% python3 -q
>>> import numpy as np
>>> import numpy.linalg as la
>>> np.set_printoptions(suppress=True, linewidth=160)
>>> rng = np.random.default_rng(663898)
>>> F = (rng.random((2, 2)) < 0.3) + np.eye(2)
>>> F /= F.sum(axis=1, keepdims=True)
>>> F
array([[1., 0.],
       [0., 1.]])
>>> # rows sum to 1
>>> np.round(la.matrix_power(F, 100), 2)
array([[1., 0.],
       [0., 1.]])
>>> np.round(la.matrix_power(F, 2), 2)
array([[1., 0.],
       [0., 1.]])
>>> p = np.eye(2)[0]
>>> for _ in range(5):
...     p = p @ F
...     print(p.round(2))
... 
[1. 0.]
[1. 0.]
[1. 0.]
[1. 0.]
[1. 0.]
>>> x0 = np.array([1, 0])
>>> [p for p in range(1, 25) if np.allclose(la.matrix_power(F, p), np.eye(2))]
[1, 2, 3, 4, 5, 6, 7, 8, 9, 10, 11, 12, 13, 14, 15, 16, 17, 18, 19, 20, 21, 22, 23, 24]
>>> print(np.round(la.inv(F), 2))
[[1. 0.]
 [0. 1.]]
>>> round(float(la.det(F)), 2)
1.0
>>> print(F.T @ (F @ x0))
[1. 0.]
>>> np.round(np.abs(la.eigvals(F)), 2)
array([1., 1.])
>>> vals, vecs = la.eigh(F)
>>> vecs @ np.diag(vals) @ vecs.T
array([[1., 0.],
       [0., 1.]])
>>> vecs.T @ F @ vecs
array([[1., 0.],
       [0., 1.]])
>>> (vals > 1e-8).sum(), (vals < -1e-8).sum()
(np.int64(2), np.int64(0))
>>> vals
array([1., 1.])
>>> np.round(la.eigvalsh(F @ F), 2)
array([1., 1.])
>>> np.poly(F)
array([ 1., -2.,  1.])
>>> round(float(la.det(F[::-1])), 2)
-1.0
>>> np.einsum("ii->", F)
np.float64(2.0)
>>> np.round(la.eigvals(F).sum().real, 2)
np.float64(2.0)
>>> data = np.load("w.npy")
>>> data
array([[  0.81,  23.01, -23.25, -22.61,  29.72],
       [ -1.26,  16.96, -24.53,  -5.92,  12.13],
       [-20.04,  41.45, -39.18, -15.07,  21.22],
       [ -4.9 ,  11.76,  -9.98,  -7.14,   9.04],
       [-13.7 ,  22.88, -18.59,  -9.15,  11.54]])
>>> lab = rng.permutation(5)
>>> lab
array([4, 3, 2, 0, 1])
>>> A2 = data[lab][:, lab]
>>> np.round(np.sort(np.abs(la.eigvals(A2))), 2)
array([ 0.05,  1.29,  7.13, 18.43, 18.43])
>>> np.round(np.trace(A2), 2)
np.float64(-17.01)
>>> print(A2)
[[ 11.54  -9.15 -18.59 -13.7   22.88]
 [  9.04  -7.14  -9.98  -4.9   11.76]
 [ 21.22 -15.07 -39.18 -20.04  41.45]
 [ 29.72 -22.61 -23.25   0.81  23.01]
 [ 12.13  -5.92 -24.53  -1.26  16.96]]
>>> la.matrix_rank(A2, rtol=0.1)
np.int64(3)
>>> round(la.norm(A2, 2) / la.norm(A2), 2)
np.float64(0.97)
>>> f = np.array([-1, -2, 1, 1, -1]) + 0.5
>>> feats = np.outer(f, f) / (f @ f)
>>> feats.round(2)
array([[ 0.03,  0.1 , -0.1 , -0.1 ,  0.03],
       [ 0.1 ,  0.31, -0.31, -0.31,  0.1 ],
       [-0.1 , -0.31,  0.31,  0.31, -0.1 ],
       [-0.1 , -0.31,  0.31,  0.31, -0.1 ],
       [ 0.03,  0.1 , -0.1 , -0.1 ,  0.03]])
>>> # rows 2 and 3 are equal
>>> np.round(np.poly(feats), 2) + 0
array([ 1., -1.,  0.,  0.,  0.,  0.])
>>> np.round(la.det(2 * feats), 2), round(float(la.det(feats)), 2)
(np.float64(-0.0), -0.0)
>>> np.round(la.det(feats[::-1]), 2)
np.float64(-0.0)
>>> print(np.round(np.einsum("ij,ji->", feats, feats), 2))
1.0
>>> np.unique(feats.round(6), axis=0).shape
(3, 5)
>>> print(np.allclose(feats[:-1].T @ la.lstsq(feats[:-1].T, feats[-1])[0], feats[-1]))
True
>>> print(np.round(feats @ la.pinv(feats) @ feats, 2))
[[ 0.03  0.1  -0.1  -0.1   0.03]
 [ 0.1   0.31 -0.31 -0.31  0.1 ]
 [-0.1  -0.31  0.31  0.31 -0.1 ]
 [-0.1  -0.31  0.31  0.31 -0.1 ]
 [ 0.03  0.1  -0.1  -0.1   0.03]]
>>> vals, vecs = la.eigh(feats)
>>> x0 = np.array([3, 4, 2, 5, 0])
>>> print(round(float(np.abs(feats).sum(axis=1).max()), 2), np.abs(vals).max())
1.14 1.0
>>> np.round(x0 @ feats @ x0 / (x0 @ x0), 2), np.round(vals[0], 2), vals[-1]
(np.float64(0.02), np.float64(-0.0), np.float64(1.0))
>>> print(np.round(vecs * np.maximum(vals, 0) @ vecs.T, 2))
[[ 0.03  0.1  -0.1  -0.1   0.03]
 [ 0.1   0.31 -0.31 -0.31  0.1 ]
 [-0.1  -0.31  0.31  0.31 -0.1 ]
 [-0.1  -0.31  0.31  0.31 -0.1 ]
 [ 0.03  0.1  -0.1  -0.1   0.03]]
>>> la.cond(feats) > 100
np.True_
>>> print(np.argsort(-la.norm(feats, axis=0).round(6), kind="stable")[:3])
[1 2 3]
>>> [round(float(x), 2) for x in la.svd(feats, compute_uv=False)[:3]]
[1.0, 0.0, 0.0]
>>> r = la.matrix_rank(feats)
>>> r
np.int64(1)
>>> null = la.svd(feats)[2][r:].T
>>> np.round(null @ null.T, 2)
array([[ 0.97, -0.1 ,  0.1 ,  0.1 , -0.03],
       [-0.1 ,  0.69,  0.31,  0.31, -0.1 ],
       [ 0.1 ,  0.31,  0.69, -0.31,  0.1 ],
       [ 0.1 ,  0.31, -0.31,  0.69,  0.1 ],
       [-0.03, -0.1 ,  0.1 ,  0.1 ,  0.97]])
>>> [int(la.matrix_rank(feats[:i])) for i in range(1, len(feats) + 1)]
[1, 1, 1, 1, 1]
>>> A2 = np.array([[2, 0, 3], [1, -1, 1], [1, -1, 2]])
>>> E = np.triu(A2, 1)
>>> print(E)
[[0 0 3]
 [0 0 1]
 [0 0 0]]
>>> # looks like rank 1
>>> U, sv, vt = la.svd(E)
>>> np.argmax(sv[:-1] / (sv[1:] + 1e-6)) + 1
np.int64(1)
>>> sv.round(2)
array([3.16, 0.  , 0.  ])
>>> A2 = U[:, :1] @ np.diag(sv[:1]) @ vt[:1]
>>> A2.round(2)
array([[0., 0., 3.],
       [0., 0., 1.],
       [0., 0., 0.]])
>>> la.matrix_rank(A2)
np.int64(1)
>>> np.round(la.norm(E - A2) / la.norm(E), 2)
np.float64(0.0)
>>> round(np.abs(E - A2).max(), 2)
np.float64(0.0)
>>> print(la.matrix_rank(E, rtol=0.05))
1
>>> basis = np.array([[2, -1, -1], [0, 1, -1]])
>>> m1 = np.repeat(basis, 19 // 2, axis=0)
>>> m1 = m1 + 0.1 * rng.normal(size=m1.shape)
>>> m1.round(2) + 0
array([[ 1.93, -1.04, -0.99],
       [ 1.93, -0.98, -0.98],
       [ 2.1 , -1.21, -1.12],
       [ 2.16, -0.87, -1.17],
       [ 2.04, -1.07, -1.03],
       [ 2.04, -1.05, -1.08],
       [ 1.95, -1.24, -0.96],
       [ 1.9 , -1.01, -0.96],
       [ 2.1 , -0.99, -1.2 ],
       [ 0.  ,  0.97, -1.1 ],
       [-0.07,  0.86, -1.01],
       [ 0.  ,  1.06, -1.01],
       [-0.03,  1.17, -1.06],
       [-0.14,  0.93, -0.93],
       [-0.07,  0.99, -0.98],
       [ 0.01,  0.79, -1.15],
       [ 0.  ,  1.2 , -1.1 ],
       [ 0.12,  0.91, -1.01]])
>>> np.argsort(-la.norm(m1, axis=0).round(6), kind="stable")[:3]
array([0, 2, 1])
>>> round(np.log10(la.cond(m1)))
1
>>> [round(float(x), 2) for x in la.svd(m1, compute_uv=False)[:3]]
[7.53, 4.32, 0.31]
>>> round(la.norm(m1, 2) / la.norm(m1), 2)
np.float64(0.87)
